% ipython --no-banner

In [1]: import numpy as np

In [2]: import numpy.linalg as la

In [3]: np.set_printoptions(suppress=True, linewidth=140)

In [4]: feats = np.load("layer3.npy")

In [5]: print(feats)
[[1 0 0 0 0 0 0 0 0 0]
 [0 1 0 0 0 0 0 0 0 0]
 [0 1 1 0 0 0 0 0 0 0]
 [2 1 2 1 0 0 0 0 0 0]
 [1 3 0 1 1 0 0 0 0 0]
 [3 2 0 2 1 1 0 0 0 0]
 [3 2 0 2 2 1 1 0 0 0]
 [1 3 1 2 0 1 1 1 0 0]
 [3 1 2 2 0 0 3 3 1 0]
 [0 3 1 2 0 2 0 3 2 1]]

In [6]: print(np.prod(np.diag(feats)), np.round(la.det(feats), 2))
1 1.0

In [7]: u = np.array([0, 4, 2])

In [8]: print(np.convolve(feats[6], u))
[ 0 12 14  4  8 12  8  6  2  0  0  0]

In [9]: print(np.array([np.convolve(row, u, "same") for row in feats]))
[[ 4  2  0  0  0  0  0  0  0  0]
 [ 0  4  2  0  0  0  0  0  0  0]
 [ 0  4  6  2  0  0  0  0  0  0]
 [ 8  8 10  8  2  0  0  0  0  0]
 [ 4 14  6  4  6  2  0  0  0  0]
 [12 14  4  8  8  6  2  0  0  0]
 [12 14  4  8 12  8  6  2  0  0]
 [ 4 14 10 10  4  4  6  6  2  0]
 [12 10 10 12  4  0 12 18 10  2]
 [ 0 12 10 10  4  8  4 12 14  8]]

In [10]: A = np.load("mat.npy")

In [11]: print(A)
[[ 2  9  3  5 -1  6]
 [ 6  2  9  3  5 -1]
 [-1  6  2  9  3  5]
 [ 5 -1  6  2  9  3]
 [ 3  5 -1  6  2  9]
 [ 9  3  5 -1  6  2]]

In [12]: A.reshape(6, 7)
Traceback (most recent call last):
  Cell In[12], line 1
    A.reshape(6, 7)
ValueError: cannot reshape array of size 36 into shape (6,7)


In [13]: print(A.ravel(order="F"))
[ 2  6 -1  5  3  9  9  2  6 -1  5  3  3  9  2  6 -1  5  5  3  9  2  6 -1 -1  5  3  9  2  6  6 -1  5  3  9  2]

In [14]: T = A.reshape(6, 2, -1)

In [15]: print(T.shape)
(6, 2, 3)

In [16]: print(T.transpose(1, 0, 2))
[[[ 2  9  3]
  [ 6  2  9]
  [-1  6  2]
  [ 5 -1  6]
  [ 3  5 -1]
  [ 9  3  5]]

 [[ 5 -1  6]
  [ 3  5 -1]
  [ 9  3  5]
  [ 2  9  3]
  [ 6  2  9]
  [-1  6  2]]]

In [17]: print(np.swapaxes(T, 1, 2)[4])
[[ 3  6]
 [ 5  2]
 [-1  9]]

In [18]: print(round(la.norm(A, 1), 2), round(float(la.norm(A, np.inf)), 2))
26.0 26.0

In [19]: print(round(float(la.norm(A) ** 2 / la.norm(A, 2) ** 2), 2))
1.62

In [20]: W0 = np.loadtxt("m.csv", delimiter=",")

In [21]: print(W0)
[[ 0.  0.  1.  2.  0.  0.  1.  1.  1.  2.  2.  0.  3.  2.]
 [ 1.  2.  2.  0.  2.  2.  0.  0.  1.  1.  0.  1.  0.  0.]
 [ 0.  1.  2.  2.  0.  2.  2.  1.  1.  2.  1.  0.  2.  1.]
 [ 0.  1.  0.  0.  0.  2.  1.  1.  0.  2.  1.  1.  2.  3.]
 [ 0.  1.  2.  1.  1.  2.  2.  0.  0.  0.  1.  2.  3.  0.]
 [ 1.  0.  0.  0.  0.  2.  0.  2.  0.  0.  1.  1.  3.  1.]
 [ 2.  0.  0.  0.  2.  2.  2.  0.  1.  1.  0.  1.  1.  3.]
 [ 2.  1.  1.  1.  2.  0.  1.  2.  1.  0.  2.  0.  2.  0.]
 [ 1.  1.  2.  1.  1.  0.  1.  0.  2.  1.  0.  1.  2.  1.]
 [ 2.  0.  2.  2.  2.  0.  2.  0.  0.  1.  1.  1.  3.  0.]
 [ 2.  2.  1.  0.  2.  2.  1.  1.  0.  1.  1.  1.  3.  0.]
 [ 0.  2.  2.  1.  1.  1.  1.  2.  2.  2.  1.  1.  0.  2.]
 [ 0.  0.  0.  0.  0.  0.  0.  0.  0.  0.  0.  0.  6.  4.]
 [ 0.  0.  0.  0.  0.  0.  0.  0.  0.  0.  0.  0. -4.  5.]]

In [22]: u = np.array([-6, -7])

In [23]: print(np.correlate(W0[12], W0[9], "full"))
[ 0.  0.  0.  0.  0.  0.  0.  0.  0.  0.  0.  0.  0. 18. 18. 10. 10.  4.  0. 12.  8. 12. 20. 20.  8. 12.  8.]

In [24]: print(np.convolve(W0[12], u))
[  0.   0.   0.   0.   0.   0.   0.   0.   0.   0.   0.   0. -36. -66. -28.]

In [25]: q, evecs = la.qr(W0[:, :2])[0], la.qr(W0[:, 2:])[0]

In [26]: s = la.svd(q.T @ evecs, compute_uv=False)

In [27]: print(np.round(np.degrees(np.arccos(s.clip(0, 1))), 2))
[ 2.23 15.55]

In [28]: print(round(float(la.norm(q @ q.T - evecs @ evecs.T, 2)), 2))
1.0

In [29]: print((s > 0.9).sum())
2

In [30]: mat = np.load("block16.npy")

In [31]: print(mat)
[[1.   0.5  0.25 0.12 0.06 0.03 0.02 0.01 0.   0.   0.   0.   0.   0.  ]
 [0.5  1.   0.5  0.25 0.12 0.06 0.03 0.02 0.01 0.   0.   0.   0.   0.  ]
 [0.25 0.5  1.   0.5  0.25 0.12 0.06 0.03 0.02 0.01 0.   0.   0.   0.  ]
 [0.12 0.25 0.5  1.   0.5  0.25 0.12 0.06 0.03 0.02 0.01 0.   0.   0.  ]
 [0.06 0.12 0.25 0.5  1.   0.5  0.25 0.12 0.06 0.03 0.02 0.01 0.   0.  ]
 [0.03 0.06 0.12 0.25 0.5  1.   0.5  0.25 0.12 0.06 0.03 0.02 0.01 0.  ]
 [0.02 0.03 0.06 0.12 0.25 0.5  1.   0.5  0.25 0.12 0.06 0.03 0.02 0.01]
 [0.01 0.02 0.03 0.06 0.12 0.25 0.5  1.   0.5  0.25 0.12 0.06 0.03 0.02]
 [0.   0.01 0.02 0.03 0.06 0.12 0.25 0.5  1.   0.5  0.25 0.12 0.06 0.03]
 [0.   0.   0.01 0.02 0.03 0.06 0.12 0.25 0.5  1.   0.5  0.25 0.12 0.06]
 [0.   0.   0.   0.01 0.02 0.03 0.06 0.12 0.25 0.5  1.   0.5  0.25 0.12]
 [0.   0.   0.   0.   0.01 0.02 0.03 0.06 0.12 0.25 0.5  1.   0.5  0.25]
 [0.   0.   0.   0.   0.   0.01 0.02 0.03 0.06 0.12 0.25 0.5  1.   0.5 ]
 [0.   0.   0.   0.   0.   0.   0.01 0.02 0.03 0.06 0.12 0.25 0.5  1.  ]]

In [32]: u = np.array([0, 0, 0, 0, 0, 3, 2, 3, 1, 3, 0, 2, 1, 0])

In [33]: M2 = mat + np.outer(u, np.eye(14)[12])

In [34]: print(round(float(la.det(M2) / la.det(mat)), 2), np.round(1 + la.solve(mat, u)[12], 2))
1.36 1.36

In [35]: print(la.matrix_rank(M2 - mat))
1

In [36]: print(la.matrix_rank(la.inv(M2) - la.inv(mat), tol=1e-8))
1

In [37]: q, _ = la.qr(np.array([[1.1, 0.2, 0.2, 2.3, 2.1, -1.6, 0.7, -0.8, 1.1, -1.0],
    ...:     [0.5, 0.3, 0.4, -2.7, -1.8, 0.1, 2.3, 1.9, -0.6, 0.4],
    ...:     [-1.2, 0.5, 1.8, 0.0, 0.7, -0.8, 0.3, 0.4, 1.3, 1.6],
    ...:     [0.0, 1.1, -0.7, -0.4, -1.0, 0.4, -0.7, -0.9, 0.6, 0.2],
    ...:     [0.0, 0.0, -1.0, 1.9, -0.2, -1.1, 0.3, 0.8, -0.6, -0.4],
    ...:     [-0.3, 0.4, -0.1, 1.9, 0.2, -0.6, -1.2, -2.3, 1.2, -0.6],
    ...:     [1.3, -1.8, 0.6, -0.1, 0.9, -0.2, 0.3, -0.1, -0.3, -0.5],
    ...:     [0.2, 0.5, -0.1, 0.3, 0.0, 0.1, -1.1, 1.2, -0.4, -0.8],
    ...:     [-1.1, -0.8, 0.5, 1.2, -0.2, -0.9, 0.1, 0.7, -0.3, 2.2],
    ...:     [-0.7, -0.8, 0.4, -0.8, 1.1, -0.8, 0.7, -0.2, 0.7, 1.0]]))

In [38]: arr = -1 * q

In [39]: print(arr.round(2))
[[ 0.43  0.16  0.29  0.58 -0.27 -0.37 -0.19 -0.03 -0.02  0.35]
 [ 0.2   0.16  0.3  -0.51  0.45 -0.56 -0.03 -0.06  0.25  0.04]
 [-0.47  0.11  0.72  0.16  0.01 -0.04  0.04  0.1  -0.28 -0.36]
 [ 0.    0.44 -0.17 -0.12  0.02 -0.1   0.44 -0.27 -0.65  0.24]
 [ 0.    0.   -0.46  0.31  0.2  -0.52 -0.05  0.27 -0.18 -0.52]
 [-0.12  0.14 -0.04  0.4   0.22  0.02  0.4  -0.58  0.48 -0.17]
 [ 0.51 -0.62  0.22  0.04  0.18  0.1   0.37 -0.08 -0.27 -0.19]
 [ 0.08  0.21  0.05  0.08  0.01  0.08  0.61  0.69  0.27  0.13]
 [-0.43 -0.4  -0.05  0.24  0.47 -0.14 -0.01  0.09 -0.09  0.58]
 [-0.28 -0.37 -0.03 -0.19 -0.62 -0.49  0.32 -0.1   0.12  0.04]]

In [40]: q, R = la.qr(arr)

In [41]: print(q.round(2))
[[-0.43 -0.16 -0.29 -0.58  0.27  0.37  0.19  0.03  0.02 -0.35]
 [-0.2  -0.16 -0.3   0.51 -0.45  0.56  0.03  0.06 -0.25 -0.04]
 [ 0.47 -0.11 -0.72 -0.16 -0.01  0.04 -0.04 -0.1   0.28  0.36]
 [-0.   -0.44  0.17  0.12 -0.02  0.1  -0.44  0.27  0.65 -0.24]
 [-0.   -0.    0.46 -0.31 -0.2   0.52  0.05 -0.27  0.18  0.52]
 [ 0.12 -0.14  0.04 -0.4  -0.22 -0.02 -0.4   0.58 -0.48  0.17]
 [-0.51  0.62 -0.22 -0.04 -0.18 -0.1  -0.37  0.08  0.27  0.19]
 [-0.08 -0.21 -0.05 -0.08 -0.01 -0.08 -0.61 -0.69 -0.27 -0.13]
 [ 0.43  0.4   0.05 -0.24 -0.47  0.14  0.01 -0.09  0.09 -0.58]
 [ 0.28  0.37  0.03  0.19  0.62  0.49 -0.32  0.1  -0.12 -0.04]]

In [42]: print(R.round(2) + 0)
[[-1.  0.  0.  0.  0.  0.  0.  0.  0.  0.]
 [ 0. -1.  0.  0.  0.  0.  0.  0.  0.  0.]
 [ 0.  0. -1.  0.  0.  0.  0.  0.  0.  0.]
 [ 0.  0.  0. -1.  0.  0.  0.  0.  0.  0.]
 [ 0.  0.  0.  0. -1.  0.  0.  0.  0.  0.]
 [ 0.  0.  0.  0.  0. -1.  0.  0.  0.  0.]
 [ 0.  0.  0.  0.  0.  0. -1.  0.  0.  0.]
 [ 0.  0.  0.  0.  0.  0.  0. -1.  0.  0.]
 [ 0.  0.  0.  0.  0.  0.  0.  0. -1.  0.]
 [ 0.  0.  0.  0.  0.  0.  0.  0.  0. -1.]]

In [43]: print(abs(R[0, 0]), round(la.norm(arr[:, 0]), 2))
1.0 1.0

In [44]: print(np.allclose(R.T @ R, arr.T @ arr))
True

In [45]: print(np.round(np.abs(np.diag(R)), 2))
[1. 1. 1. 1. 1. 1. 1. 1. 1. 1.]

In [46]: print(np.round(q.T @ q, 2) + 0)
[[1. 0. 0. 0. 0. 0. 0. 0. 0. 0.]
 [0. 1. 0. 0. 0. 0. 0. 0. 0. 0.]
 [0. 0. 1. 0. 0. 0. 0. 0. 0. 0.]
 [0. 0. 0. 1. 0. 0. 0. 0. 0. 0.]
 [0. 0. 0. 0. 1. 0. 0. 0. 0. 0.]
 [0. 0. 0. 0. 0. 1. 0. 0. 0. 0.]
 [0. 0. 0. 0. 0. 0. 1. 0. 0. 0.]
 [0. 0. 0. 0. 0. 0. 0. 1. 0. 0.]
 [0. 0. 0. 0. 0. 0. 0. 0. 1. 0.]
 [0. 0. 0. 0. 0. 0. 0. 0. 0. 1.]]

In [47]: print(np.round(q @ R, 2))
[[ 0.43  0.16  0.29  0.58 -0.27 -0.37 -0.19 -0.03 -0.02  0.35]
 [ 0.2   0.16  0.3  -0.51  0.45 -0.56 -0.03 -0.06  0.25  0.04]
 [-0.47  0.11  0.72  0.16  0.01 -0.04  0.04  0.1  -0.28 -0.36]
 [ 0.    0.44 -0.17 -0.12  0.02 -0.1   0.44 -0.27 -0.65  0.24]
 [ 0.    0.   -0.46  0.31  0.2  -0.52 -0.05  0.27 -0.18 -0.52]
 [-0.12  0.14 -0.04  0.4   0.22  0.02  0.4  -0.58  0.48 -0.17]
 [ 0.51 -0.62  0.22  0.04  0.18  0.1   0.37 -0.08 -0.27 -0.19]
 [ 0.08  0.21  0.05  0.08  0.01  0.08  0.61  0.69  0.27  0.13]
 [-0.43 -0.4  -0.05  0.24  0.47 -0.14 -0.01  0.09 -0.09  0.58]
 [-0.28 -0.37 -0.03 -0.19 -0.62 -0.49  0.32 -0.1   0.12  0.04]]
